>>> import numpy as np
>>> np.set_printoptions(precision=2, suppress=True, linewidth=140, sign=" ")
>>> W0 = np.load("m.npy")
>>> W0
array([[-3, -3,  0,  0,  0,  0],
       [-2,  3,  0,  0,  0,  0],
       [ 0, -2,  0,  0,  0,  0],
       [ 0,  0, -3, -3,  0,  0],
       [ 0,  0, -2,  3,  0,  0],
       [ 0,  0,  0, -2,  0,  0],
       [ 0,  0,  0,  0, -3, -3],
       [ 0,  0,  0,  0, -2,  3],
       [ 0,  0,  0,  0,  0, -2]])
>>> P = W0 @ np.linalg.solve(W0.T @ W0, W0.T)
>>> np.diag(P)
array([ 0.94,  0.87,  0.19,  0.94,  0.87,  0.19,  0.94,  0.87,  0.19])
>>> np.allclose(P @ P, P)
True
>>> A2 = W0 / np.linalg.norm(W0, axis=1, keepdims=True)
>>> C2 = A2 @ A2.T
>>> np.linalg.norm(A2, axis=1)
array([ 1.,  1.,  1.,  1.,  1.,  1.,  1.,  1.,  1.])
>>> np.degrees(np.arccos(np.clip(C2[4, 0], -1, 1)))
np.float64(90.0)
>>> C2[4]
array([ 0.  ,  0.  ,  0.  , -0.2 ,  1.  , -0.83,  0.  ,  0.  ,  0.  ])
>>> (C2 - 2 * np.eye(9)).round(6).argmax(axis=1)
array([ 2,  3,  0,  5,  0,  3,  8,  0,  6])
>>> C2
array([[ 1.  , -0.2 ,  0.71,  0.  ,  0.  ,  0.  ,  0.  ,  0.  ,  0.  ],
       [-0.2 ,  1.  , -0.83,  0.  ,  0.  ,  0.  ,  0.  ,  0.  ,  0.  ],
       [ 0.71, -0.83,  1.  ,  0.  ,  0.  ,  0.  ,  0.  ,  0.  ,  0.  ],
       [ 0.  ,  0.  ,  0.  ,  1.  , -0.2 ,  0.71,  0.  ,  0.  ,  0.  ],
       [ 0.  ,  0.  ,  0.  , -0.2 ,  1.  , -0.83,  0.  ,  0.  ,  0.  ],
       [ 0.  ,  0.  ,  0.  ,  0.71, -0.83,  1.  ,  0.  ,  0.  ,  0.  ],
       [ 0.  ,  0.  ,  0.  ,  0.  ,  0.  ,  0.  ,  1.  , -0.2 ,  0.71],
       [ 0.  ,  0.  ,  0.  ,  0.  ,  0.  ,  0.  , -0.2 ,  1.  , -0.83],
       [ 0.  ,  0.  ,  0.  ,  0.  ,  0.  ,  0.  ,  0.71, -0.83,  1.  ]])
